% ipython --no-banner

In [1]: import numpy as np

In [2]: np.set_printoptions(precision=2, suppress=True, linewidth=200, floatmode="fixed")

In [3]: A = np.loadtxt("dump.csv", delimiter=",")

In [4]: A
Out[4]: 
array([[ -4.00,  -8.00,   7.00],
       [ -8.00, -14.00, -11.00],
       [  7.00, -11.00,   2.00]])

In [5]: round(np.linalg.norm(A[0], 1), 2), round(np.linalg.norm(A[0], np.inf), 2)
Out[5]: (np.float64(19.0), np.float64(8.0))

In [6]: round(float(np.linalg.norm(A, 1)), 2), round(np.linalg.norm(A, np.inf), 2)
Out[6]: (33.0, np.float64(33.0))

In [7]: np.linalg.norm(A, axis=1).argmax()
Out[7]: np.int64(1)

In [8]: round(np.linalg.norm(A, "nuc"), 2)
Out[8]: np.float64(42.73)

In [9]: np.linalg.norm(A, axis=0)
Out[9]: array([11.36, 19.52, 13.19])

In [10]: np.round(np.linalg.norm(A[0] - A[1]), 2)
Out[10]: np.float64(19.39)

In [11]: np.linalg.norm(A, axis=1)
Out[11]: array([11.36, 19.52, 13.19])

In [12]: q, r_ = np.linalg.qr(A)

In [13]: q.shape, r_.shape
Out[13]: ((3, 3), (3, 3))

In [14]: np.abs(np.diag(r_))
Out[14]: array([11.36, 18.61, 11.29])

In [15]: np.round(q.T @ q, 2) + 0
Out[15]: 
array([[1.00, 0.00, 0.00],
       [0.00, 1.00, 0.00],
       [0.00, 0.00, 1.00]])

In [16]: np.trace(q @ q.T)
Out[16]: np.float64(3.0)

In [17]: q
Out[17]: 
array([[-0.35, -0.32,  0.88],
       [-0.70, -0.53, -0.47],
       [ 0.62, -0.79, -0.04]])

In [18]: np.allclose(r_.T @ r_, A.T @ A)
Out[18]: True

In [19]: Y = A / np.sqrt((A ** 2).mean(axis=1, keepdims=True))

In [20]: A - A.mean(axis=1, keepdims=True)
Out[20]: 
array([[ -2.33,  -6.33,   8.67],
       [  3.00,  -3.00,   0.00],
       [  7.67, -10.33,   2.67]])

In [21]: A.shape
Out[21]: (3, 3)

In [22]: np.linalg.svd(A, compute_uv=False)
Out[22]: array([20.77, 13.37,  8.59])

In [23]: np.unravel_index(np.abs(A).argmax(), A.shape)
Out[23]: (np.int64(1), np.int64(1))

In [24]: A.sum(axis=1)
Out[24]: array([ -5.00, -33.00,  -2.00])

In [25]: A.sum(axis=0)
Out[25]: array([ -5.00, -33.00,  -2.00])

In [26]: A - A[0]
Out[26]: 
array([[  0.00,   0.00,   0.00],
       [ -4.00,  -6.00, -18.00],
       [ 11.00,  -3.00,  -5.00]])

In [27]: Y = A[0, 0] * A[1:] - np.outer(A[1:, 0], A[0])

In [28]: Y
Out[28]: 
array([[  0.00,  -8.00, 100.00],
       [  0.00, 100.00, -57.00]])

In [29]: A[:, 0] / A[0, 0]
Out[29]: array([ 1.00,  2.00, -1.75])

In [30]: np.linalg.matrix_rank(Y), np.linalg.matrix_rank(A)
Out[30]: (np.int64(2), np.int64(3))

In [31]: J = np.load("w.npy")

In [32]: J
Out[32]: 
array([[6.00, 1.00, 1.00, 1.00],
       [1.00, 6.00, 1.00, 1.00],
       [1.00, 1.00, 6.00, 1.00],
       [1.00, 1.00, 1.00, 6.00]])

In [33]: w, vecs = np.linalg.eigh(J)

In [34]: vec = np.array([1, 3, 0, 2])

In [35]: vecs * np.maximum(w, 0) @ vecs.T
Out[35]: 
array([[6.00, 1.00, 1.00, 1.00],
       [1.00, 6.00, 1.00, 1.00],
       [1.00, 1.00, 6.00, 1.00],
       [1.00, 1.00, 1.00, 6.00]])

In [36]: vecs * np.abs(w) @ vecs.T
Out[36]: 
array([[6.00, 1.00, 1.00, 1.00],
       [1.00, 6.00, 1.00, 1.00],
       [1.00, 1.00, 6.00, 1.00],
       [1.00, 1.00, 1.00, 6.00]])

In [37]: vecs * np.sqrt(w) @ vecs.T
Out[37]: 
array([[2.43, 0.19, 0.19, 0.19],
       [0.19, 2.43, 0.19, 0.19],
       [0.19, 0.19, 2.43, 0.19],
       [0.19, 0.19, 0.19, 2.43]])

In [38]: np.round(vec @ J @ vec / (vec @ vec), 2), round(w[0], 2), round(w[-1], 2)
Out[38]: (np.float64(7.57), np.float64(5.0), np.float64(9.0))

In [39]: (np.sign(vecs[:, -1].round(6)) == np.sign(vecs[0, -1].round(6))).astype(int)
Out[39]: array([1, 1, 1, 1])

In [40]: np.linalg.eigvalsh(J[1:, 1:])
Out[40]: array([5.00, 5.00, 8.00])

In [41]: np.abs(J).sum(axis=1).max(), round(np.abs(w).max(), 2)
Out[41]: (np.float64(9.0), np.float64(9.0))

In [42]: K = np.load("case11.npy")

In [43]: K
Out[43]: 
array([[ -0.70,   5.71, -19.16],
       [ 17.97,  -4.92,   7.27],
       [-10.50,   6.26, -15.83],
       [-19.77,   2.69,   1.36],
       [  9.23,  -6.29,  16.59],
       [  2.90,  -5.97,  18.87],
       [-12.33,  -2.61,  15.53],
       [-16.59,  -0.67,  11.15],
       [ 19.78,  -2.78,  -1.04],
       [ -2.65,  -5.18,  19.14],
       [ 12.54,   2.54, -15.37],
       [-19.73,   2.44,   2.17],
       [ 19.57,  -2.00,  -3.58],
       [ 18.47,  -0.64,  -7.65],
       [-17.32,   5.20,  -8.55],
       [ 19.54,  -1.93,  -3.82],
       [ 12.11,  -6.17,  14.67],
       [ -4.92,  -4.73,  18.80],
       [ -6.62,   6.24, -17.81],
       [-18.61,   0.78,   7.27],
       [ -2.63,  -5.18,  19.14],
       [ 11.06,  -6.24,  15.45],
       [-13.06,  -2.34,  14.97],
       [ 16.73,  -5.40,   9.54],
       [-12.75,  -2.46,  15.21]])

In [44]: left, sig, Vh = np.linalg.svd(K)

In [45]: vecs = Vh[:(sig > 1e-8).sum()]

In [46]: rng = np.random.default_rng(6775)

In [47]: vec = K[23] + 2 * K[16] + rng.integers(2) * np.eye(3)[2]

In [48]: vec
Out[48]: array([ 40.96, -17.74,  38.88])

In [49]: np.allclose(vecs.T @ vecs @ vec, vec)
Out[49]: True
